$ python3 -q
>>> import numpy as np
>>> import numpy.linalg as la
>>> np.set_printoptions(precision=3, suppress=True, linewidth=120)
>>> tidy = lambda a: np.round(a, 3) + 0
>>> M = np.load("dump.npy")
>>> tidy(M)
array([[ 0.866,  0.   ,  0.5  ],
       [ 0.   ,  1.   ,  0.   ],
       [-0.5  ,  0.   ,  0.866]])
>>> tidy(la.pinv(M))
array([[ 0.866,  0.   , -0.5  ],
       [ 0.   ,  1.   ,  0.   ],
       [ 0.5  ,  0.   ,  0.866]])
>>> tidy(M @ M.T)
array([[1., 0., 0.],
       [0., 1., 0.],
       [0., 0., 1.]])
>>> rng = np.random.default_rng(30324)
>>> lab = rng.permutation(3)
>>> lab
array([2, 1, 0])
>>> A2 = M[lab][:, lab]
>>> tidy(np.trace(A2))
np.float64(2.732)
>>> tidy(la.det(A2)), tidy(la.det(M[lab]))
(np.float64(1.0), np.float64(-1.0))
>>> np.allclose(A2, M)
False
>>> mat = np.array([[0.7, -4.0, -0.2],
...     [0.9, -8.0, 0.0],
...     [0.9, 12.0, 0.1],
...     [0.8, -28.0, 1.3],
...     [-0.2, 0.0, -0.8]])
>>> A2 = np.array([[2, 1], [2, 0], [2, 0]])
>>> A2 @ mat
Traceback (most recent call last):
  File "<python-input-17>", line 1, in <module>
    A2 @ mat
    ~~~^~~~~
ValueError: matmul: Input operand 1 has a mismatch in its core dimension 0, with gufunc signature (n?,k),(k,m?)->(n?,m?) (size 5 is different from 2)
>>> A2.T @ mat.T
array([[ -7. , -14.2,  26. , -51.8,  -2. ],
       [  0.7,   0.9,   0.9,   0.8,  -0.2]])
>>> mat @ A2
array([[ -7. ,   0.7],
       [-14.2,   0.9],
       [ 26. ,   0.9],
       [-51.8,   0.8],
       [ -2. ,  -0.2]])
>>> A2 = np.c_[mat[:, :2] @ np.array([[4, 6], [8, 9]]), np.array([-2, 3, 3, -3, -2])]
>>> tidy(A2)
array([[ -29.2,  -31.8,   -2. ],
       [ -60.4,  -66.6,    3. ],
       [  99.6,  113.4,    3. ],
       [-220.8, -247.2,   -3. ],
       [  -0.8,   -1.2,   -2. ]])
>>> tidy(la.lstsq(mat, A2[:, 0])[0])
array([4., 8., 0.])
>>> tidy(la.norm(A2 - mat @ la.lstsq(mat, A2)[0], axis=0))
array([0.   , 0.   , 3.914])
>>> np.argsort(-la.norm(A2, axis=0).round(6), kind="stable")[:3]
array([1, 0, 2])
>>> tidy(np.abs(la.svd(A2)[2][-1]))
array([0.733, 0.656, 0.183])
>>> tidy(la.norm(A2, 2) / la.norm(A2))
np.float64(1.0)
>>> [round(float(x), 3) for x in la.svd(mat, compute_uv=False)[:3]]
[31.775, 1.569, 1.034]
>>> la.matrix_rank(mat, rtol=0.1)
np.int64(1)
>>> tidy(la.norm(mat, 2) / la.norm(mat))
np.float64(0.998)
>>> la.cond(mat) > 100
np.False_
>>> arr = np.loadtxt("x.csv", delimiter=",")
>>> arr
array([[0., 0., 1., 1., 0.],
       [0., 0., 0., 0., 1.],
       [1., 0., 0., 1., 0.],
       [1., 0., 1., 0., 0.],
       [0., 1., 0., 0., 0.]])
>>> U, sigma, Vt = la.svd(mat)
>>> np.argmax(sigma[:-1] / (sigma[1:] + 1e-6)) + 1
np.int64(1)
>>> A2 = U[:, :1] @ np.diag(sigma[:1]) @ Vt[:1]
>>> la.matrix_rank(mat, rtol=0.05)
np.int64(1)
>>> X = np.load("mat.npy")
>>> X
array([[-1,  2,  0,  1, -1,  0,  2,  2],
       [ 2,  5,  3,  4,  2,  3,  5,  5],
       [ 1,  4,  2,  3,  1,  2,  4,  4],
       [-3,  0, -2, -1, -3, -2,  0,  0],
       [ 3,  6,  4,  5,  3,  4,  6,  6],
       [-2,  1, -1,  0, -2, -1,  1,  1]])
>>> rank = la.matrix_rank(X)
>>> rank
np.int64(2)
>>> ns = la.svd(X)[2][rank:].T
>>> [int(la.matrix_rank(np.delete(X, i, axis=0))) for i in range(6)]
[2, 2, 2, 2, 2, 2]
>>> [int(la.matrix_rank(X[:, :j + 1])) for j in range(8)]
[1, 2, 2, 2, 2, 2, 2, 2]
>>> np.abs(np.diag(la.qr(X)[1])) > 1e-9
array([ True,  True, False, False, False, False])
>>> U, sigma, Vt = la.svd(X)
>>> evecs = Vt[:(sigma > 1e-8).sum()]
>>> vec = X[0] + -1 * X[1] + rng.integers(2) * np.eye(8)[3]
>>> vec
array([-3., -3., -3., -3., -3., -3., -3., -3.])
>>> tidy(np.diag(evecs.T @ evecs))
array([0.347, 0.284, 0.158, 0.137, 0.347, 0.158, 0.284, 0.284])
>>> np.allclose(evecs.T @ evecs @ vec, vec)
True
>>> tidy(evecs.T @ evecs)
array([[ 0.347, -0.063,  0.211,  0.074,  0.347,  0.211, -0.063, -0.063],
       [-0.063,  0.284,  0.053,  0.168, -0.063,  0.053,  0.284,  0.284],
       [ 0.211,  0.053,  0.158,  0.105,  0.211,  0.158,  0.053,  0.053],
       [ 0.074,  0.168,  0.105,  0.137,  0.074,  0.105,  0.168,  0.168],
       [ 0.347, -0.063,  0.211,  0.074,  0.347,  0.211, -0.063, -0.063],
       [ 0.211,  0.053,  0.158,  0.105,  0.211,  0.158,  0.053,  0.053],
       [-0.063,  0.284,  0.053,  0.168, -0.063,  0.053,  0.284,  0.284],
       [-0.063,  0.284,  0.053,  0.168, -0.063,  0.053,  0.284,  0.284]])
>>> U, sigma, Vt = la.svd(X)
>>> np.argmax(sigma[:-1] / (sigma[1:] + 1e-6)) + 1
np.int64(2)
>>> tidy(sigma)
array([19.494,  6.481,  0.   ,  0.   ,  0.   ,  0.   ])
>>> A2 = U[:, :2] @ np.diag(sigma[:2]) @ Vt[:2]
>>> tidy(A2)
array([[-1.,  2.,  0.,  1., -1.,  0.,  2.,  2.],
       [ 2.,  5.,  3.,  4.,  2.,  3.,  5.,  5.],
       [ 1.,  4.,  2.,  3.,  1.,  2.,  4.,  4.],
       [-3.,  0., -2., -1., -3., -2.,  0.,  0.],
       [ 3.,  6.,  4.,  5.,  3.,  4.,  6.,  6.],
       [-2.,  1., -1.,  0., -2., -1.,  1.,  1.]])
>>> la.matrix_rank(A2)
np.int64(2)
>>> la.matrix_rank(X, rtol=0.05)
np.int64(2)
>>> tidy(np.abs(X - A2).max())
np.float64(0.0)
>>> tidy(la.norm(X - A2) / la.norm(X))
np.float64(0.0)
>>> tidy(la.norm(X - A2, 2)), tidy(sigma[2])
(np.float64(0.0), np.float64(0.0))
>>> la.cond(X) > 100
np.True_
>>> A2 = np.array([[3, 1, 0, 3, 0, 0, 0, 3],
...     [2, 3, 2, 3, 3, 3, 3, 2],
...     [1, 2, 3, 3, 2, 2, 1, 1],
...     [2, 0, 2, 3, 2, 2, 2, 1],
...     [1, 0, 2, 3, 2, 3, 2, 3],
...     [1, 2, 3, 2, 0, 2, 0, 0],
...     [2, 3, 0, 3, 2, 2, 0, 3],
...     [1, 3, 1, 2, 0, 1, 2, 1]])
>>> E = np.triu(A2, 1)
>>> E
array([[0, 1, 0, 3, 0, 0, 0, 3],
       [0, 0, 2, 3, 3, 3, 3, 2],
       [0, 0, 0, 3, 2, 2, 1, 1],
       [0, 0, 0, 0, 2, 2, 2, 1],
       [0, 0, 0, 0, 0, 3, 2, 3],
       [0, 0, 0, 0, 0, 0, 0, 0],
       [0, 0, 0, 0, 0, 0, 0, 3],
       [0, 0, 0, 0, 0, 0, 0, 0]])
>>> rank = la.matrix_rank(E)
>>> rank
np.int64(6)
>>> ns = la.svd(E)[2][rank:].T
>>> ns.shape
(8, 2)
>>> tidy(ns @ ns.T)
array([[ 1.   ,  0.   ,  0.   ,  0.   ,  0.   ,  0.   ,  0.   ,  0.   ],
       [ 0.   ,  0.343,  0.171, -0.114,  0.114,  0.229, -0.343,  0.   ],
       [ 0.   ,  0.171,  0.086, -0.057,  0.057,  0.114, -0.171,  0.   ],
       [ 0.   , -0.114, -0.057,  0.038, -0.038, -0.076,  0.114,  0.   ],
       [ 0.   ,  0.114,  0.057, -0.038,  0.038,  0.076, -0.114,  0.   ],
       [ 0.   ,  0.229,  0.114, -0.076,  0.076,  0.152, -0.229,  0.   ],
       [ 0.   , -0.343, -0.171,  0.114, -0.114, -0.229,  0.343,  0.   ],
       [ 0.   ,  0.   ,  0.   ,  0.   ,  0.   ,  0.   ,  0.   ,  0.   ]])
>>> tidy(E @ ns)
array([[0., 0.],
       [0., 0.],
       [0., 0.],
       [0., 0.],
       [0., 0.],
       [0., 0.],
       [0., 0.],
       [0., 0.]])
>>> np.allclose(E @ ns, 0)
True
